$ python3 -q
>>> import numpy as np
>>> import numpy.linalg as la
>>> np.set_printoptions(suppress=True, linewidth=140)
>>> def rd(a):
...     return np.round(a, 3) + 0
... 
>>> A = np.load("case2.npy")
>>> A
array([[ 0.273, -1.368,  0.176,  0.699, -0.428],
       [ 0.734, -1.355,  0.104,  0.927, -0.568],
       [-0.175, -0.813,  0.273,  0.33 , -0.063],
       [-0.285,  1.261, -0.099, -0.658,  0.407]])
>>> r0, v = A[0], A[2]
>>> rd(r0 @ v)
np.float64(1.37)
>>> p = (r0 @ v) / (r0 @ r0) * r0
>>> rd(p)
array([ 0.141, -0.708,  0.091,  0.362, -0.221])
>>> la.matrix_rank(np.outer(r0, v))
np.int64(1)
>>> out = np.array([[-1, 1, -1, -2], [-2, 0, -2, -2], [-1, 0, 0, 1], [-1, 2, -1, -2]])
>>> C = np.array([[1]])
>>> W0 = np.block([[out, np.array([[-2], [3], [3], [-2]])], [np.zeros((1, 4)), C]])
>>> W0
array([[-1.,  1., -1., -2., -2.],
       [-2.,  0., -2., -2.,  3.],
       [-1.,  0.,  0.,  1.,  3.],
       [-1.,  2., -1., -2., -2.],
       [ 0.,  0.,  0.,  0.,  1.]])
>>> x0 = np.array([-2, 0, -1, 2, -2])
>>> (W0 * x0).sum(axis=1)
array([ 3., -4., -2.,  3., -2.])
>>> np.einsum("ij,j->i", W0, x0)
array([ 3., -4., -2.,  3., -2.])
>>> W0 @ np.ones(5)
array([-5., -3.,  3., -4.,  1.])
>>> W0 @ (2 * x0)
array([ 6., -8., -4.,  6., -4.])
>>> np.sign((W0 @ x0).round(6))
array([ 1., -1., -1.,  1., -1.])
>>> la.norm(W0 @ x0) <= la.norm(W0, 2) * la.norm(x0) + 1e-9
np.True_
>>> (W0 @ x0).argmax()
np.int64(0)
>>> W0 * x0
array([[ 2.,  0.,  1., -4.,  4.],
       [ 4.,  0.,  2., -4., -6.],
       [ 2.,  0., -0.,  2., -6.],
       [ 2.,  0.,  1., -4.,  4.],
       [-0.,  0., -0.,  0., -2.]])
>>> T = np.stack([W0, -3 * W0, W0[::-1]])
>>> T.shape
(3, 5, 5)
>>> la.matrix_rank(T)
array([5, 5, 5])
>>> K = np.array([[1, 1, -1, -1, -1, -1, 1, 1],
...     [1, 1, 1, 1, 1, 1, 1, 1],
...     [1, 1, -1, -1, 1, 1, -1, -1]])
>>> rd(la.norm(K, 2))
np.float64(2.828)
>>> rd(la.norm(K[1] - K[0]))
np.float64(4.0)
>>> rd(la.norm(K, "nuc"))
np.float64(8.485)
>>> la.norm(K, axis=1).argmax()
np.int64(0)
>>> rd(la.norm(K) ** 2 / la.norm(K, 2) ** 2)
np.float64(3.0)
>>> rd(la.norm(K, 1)), rd(la.norm(K, np.inf))
(np.float64(3.0), np.float64(8.0))
>>> K[1] @ K[0]
np.int64(0)
>>> r0, v = K[0], K[1]
>>> r0 @ v
np.int64(0)
>>> r0 @ r0
np.int64(8)
>>> p = (r0 @ v) / (r0 @ r0) * r0
>>> v - p
array([1., 1., 1., 1., 1., 1., 1., 1.])
>>> (v - p) @ r0
np.float64(0.0)
>>> rd(la.norm(r0 + v) ** 2 + la.norm(r0 - v) ** 2)
np.float64(32.0)
>>> p
array([ 0.,  0., -0., -0., -0., -0.,  0.,  0.])
>>> la.matrix_rank(np.outer(r0, v))
np.int64(1)
>>> feats = np.loadtxt("block6.csv", delimiter=",")
>>> feats
array([[ -3.,  -1.,   3.],
       [ -5.,   2.,   1.],
       [ -3.,   3.,   1.],
       [  0.,   4.,   1.],
       [ -3.,   5.,   1.],
       [  0.,   5.,   2.],
       [ -1.,   8.,   0.],
       [ -3.,  11.,   3.],
       [ -3.,  14.,   6.],
       [ -4.,  14.,   8.],
       [ -7.,  13.,   6.],
       [ -9.,  14.,   4.],
       [ -6.,  17.,   4.],
       [ -8.,  18.,   2.],
       [ -5.,  20.,   0.],
       [ -8.,  17.,  -3.],
       [-10.,  19.,  -3.],
       [-12.,  17.,  -1.],
       [-13.,  16.,   0.],
       [-13.,  14.,  -1.],
       [-16.,  17.,   1.],
       [-16.,  15.,  -1.],
       [-15.,  14.,  -4.],
       [-17.,  17.,  -5.],
       [-15.,  18.,  -5.],
       [-15.,  15.,  -2.],
       [-16.,  16.,  -4.]])
>>> out = feats / la.norm(feats, axis=1, keepdims=True)
>>> cov = out @ out.T
>>> rd(np.degrees(np.arccos(np.clip(cov[1, 2], -1, 1))))
np.float64(22.857)
>>> (cov - 2 * np.eye(27)).round(6).argmax(axis=1)
array([ 1,  2, 20,  5, 11,  3, 14, 12,  9,  8, 11,  4,  7,  4,  6, 16, 15, 18, 17, 25, 18, 25, 23, 26, 23, 19, 23])
>>> rd(la.norm(out, axis=1))
array([1., 1., 1., 1., 1., 1., 1., 1., 1., 1., 1., 1., 1., 1., 1., 1., 1., 1., 1., 1., 1., 1., 1., 1., 1., 1., 1.])
>>> C = feats[[23, 19]].astype(float)
>>> for _ in range(5):
...     labels = la.norm(feats[:, None] - C, axis=-1).argmin(axis=1)
...     C = np.array([feats[labels == j].mean(axis=0) for j in range(2)])
... 
>>> labels
array([1, 1, 1, 1, 1, 1, 1, 1, 1, 1, 1, 0, 0, 0, 0, 0, 0, 0, 0, 0, 0, 0, 0, 0, 0, 0, 0])
>>> np.bincount(labels)
array([16, 11])
>>> rd(C[1] - C[0])
array([ 9.216, -9.409,  4.034])
>>> out = np.c_[feats[:, :1] @ np.array([[2]]), np.array([-2, -1, 1, -2, 2, -2, 0, -1, 1, -2, 0, -1, 0, 1, 0, -2, 2, 2, -1, 2, 0, 0, 2, -2, -2, 2, -1])]
>>> out
array([[ -6.,  -2.],
       [-10.,  -1.],
       [ -6.,   1.],
       [  0.,  -2.],
       [ -6.,   2.],
       [  0.,  -2.],
       [ -2.,   0.],
       [ -6.,  -1.],
       [ -6.,   1.],
       [ -8.,  -2.],
       [-14.,   0.],
       [-18.,  -1.],
       [-12.,   0.],
       [-16.,   1.],
       [-10.,   0.],
       [-16.,  -2.],
       [-20.,   2.],
       [-24.,   2.],
       [-26.,  -1.],
       [-26.,   2.],
       [-32.,   0.],
       [-32.,   0.],
       [-30.,   2.],
       [-34.,  -2.],
       [-30.,  -2.],
       [-30.,   2.],
       [-32.,  -1.]])
>>> rd(la.lstsq(feats, out[:, 0])[0])
array([2., 0., 0.])
>>> rd(la.norm(la.qr(feats)[0].T @ out, axis=0) ** 2 / ((out ** 2).sum(axis=0) + 1e-12))
array([1.   , 0.016])
>>> U, sig, vt = la.svd(A, full_matrices=False)
>>> rd(sig)
array([3.   , 0.6  , 0.12 , 0.024])
>>> rd(np.cumsum(sig ** 2) / np.sum(sig ** 2))
array([0.96 , 0.998, 1.   , 1.   ])
>>> rd(sig / sig[0])
array([1.   , 0.2  , 0.04 , 0.008])
>>> rd(vt @ vt.T)
array([[1., 0., 0., 0.],
       [0., 1., 0., 0.],
       [0., 0., 1., 0.],
       [0., 0., 0., 1.]])
>>> rd(np.sqrt((sig ** 2).sum())), rd(la.norm(A))
(np.float64(3.062), np.float64(3.062))
>>> rd(np.abs(vt[0]))
array([0.232, 0.81 , 0.094, 0.457, 0.268])
>>> rd(U.T @ U)
array([[1., 0., 0., 0.],
       [0., 1., 0., 0.],
       [0., 0., 1., 0.],
       [0., 0., 0., 1.]])
>>> (sig > 1e-8).sum()
np.int64(4)
>>> np.abs(U[:, 0]).round(6).argmax()
np.int64(1)
>>> E = np.load("run12.npy")
>>> E
array([[ 4,  4, -4,  0],
       [ 4,  4, -4,  0],
       [-4, -4,  4,  0],
       [ 0,  0,  0,  0]])
>>> ev, evecs = la.eigh(E)
>>> rd(ev)
array([ 0.,  0.,  0., 12.])
>>> rd(np.abs(evecs[:, -1]))
array([0.577, 0.577, 0.577, 0.   ])
>>> rd(evecs.T @ evecs)
array([[1., 0., 0., 0.],
       [0., 1., 0., 0.],
       [0., 0., 1., 0.],
       [0., 0., 0., 1.]])
>>> (ev > 1e-8).sum(), (ev < -1e-8).sum()
(np.int64(1), np.int64(0))
>>> np.abs(evecs[:, -1]).round(6).argmax()
np.int64(0)
>>> J = np.loadtxt("w.csv", delimiter=",")
>>> rd(J)
array([[ 0.   , -0.041,  0.849],
       [-0.633, -0.052,  0.405],
       [-0.543, -0.669, -0.282],
       [-0.452,  0.692, -0.146],
       [ 0.317, -0.262,  0.118]])
>>> r0 = np.array([3, 3])
>>> rd(np.cross(J[3, :3], J[4, :3]))
array([ 0.043,  0.007, -0.101])
>>> out = la.inv(W0)
>>> rd(la.det(W0) * la.det(out))
np.float64(1.0)
>>> out
array([[-2. ,  0.5, -1. ,  1. , -0.5],
       [-1. ,  0. ,  0. ,  1. ,  0. ],
       [ 4. , -1.5,  1. , -2. ,  5.5],
       [-2. ,  0.5, -0. ,  1. , -3.5],
       [ 0. ,  0. ,  0. ,  0. ,  1. ]])
>>> np.allclose(out, W0.T)
False
>>> x0 = np.array([-2, -2, 1, 2, -2])
>>> y = out @ x0
>>> coef, lr = np.zeros(5), 1 / la.norm(out, 2) ** 2
>>> for i in range(20):
...     coef -= lr * out.T @ (out @ coef - y)
...     if i % 5 == 0: print(i, round(la.norm(out @ coef - y), 3))
... 
0 2.095
5 2.011
10 1.932
15 1.857
>>> rd(coef)
array([-1.574,  0.332, -0.073,  1.01 , -1.941])
>>> x0 = np.array([5, -4, 1])
>>> y = J @ x0
>>> rd(y)
array([ 1.014, -2.551, -0.32 , -5.177,  2.749])
>>> rd(la.solve(J.T @ J, J.T @ y))
array([ 5., -4.,  1.])
>>> rng = np.random.default_rng(49)
>>> y = y + 0.1 * rng.normal(size=5)
>>> rd(y)
array([ 1.071, -2.413, -0.296, -5.329,  2.761])
>>> coef, *_ = la.lstsq(J, y)
>>> rd(coef)
array([ 4.972, -4.134,  1.121])
>>> out = np.array([[0, -3, 5], [0, 1, 5], [3, -3, 2]])
>>> np.vstack([J, out.T]).shape
(8, 3)
>>> rd(np.einsum("ij,ij->i", J, J))
array([0.723, 0.567, 0.821, 0.705, 0.183])
>>> data = np.cumsum(np.array([[3, -1, 3],
...     [-1, 3, 0],
...     [2, -2, 2],
...     [-1, -3, -1],
...     [2, 3, -2],
...     [2, 2, -1],
...     [-2, 0, 3],
...     [1, -1, 2],
...     [-2, -2, -2],
...     [-3, -1, -3],
...     [-1, 0, -1],
...     [-2, 0, 1],
...     [-2, 1, -2],
...     [0, -3, 1]]), axis=0)
>>> data
array([[ 3, -1,  3],
       [ 2,  2,  3],
       [ 4,  0,  5],
       [ 3, -3,  4],
       [ 5,  0,  2],
       [ 7,  2,  1],
       [ 5,  2,  4],
       [ 6,  1,  6],
       [ 4, -1,  4],
       [ 1, -2,  1],
       [ 0, -2,  0],
       [-2, -2,  1],
       [-4, -1, -1],
       [-4, -4,  0]])
>>> C = data[[0, 1]].astype(float)
>>> for _ in range(7):
...     labels = la.norm(data[:, None] - C, axis=-1).argmin(axis=1)
...     C = np.array([data[labels == j].mean(axis=0) for j in range(2)])
... 
>>> labels
array([0, 0, 0, 0, 0, 0, 0, 0, 0, 1, 1, 1, 1, 1])
>>> np.bincount(labels)
array([9, 5])
>>> rd(C[1] - C[0])
array([-6.133, -2.422, -3.356])
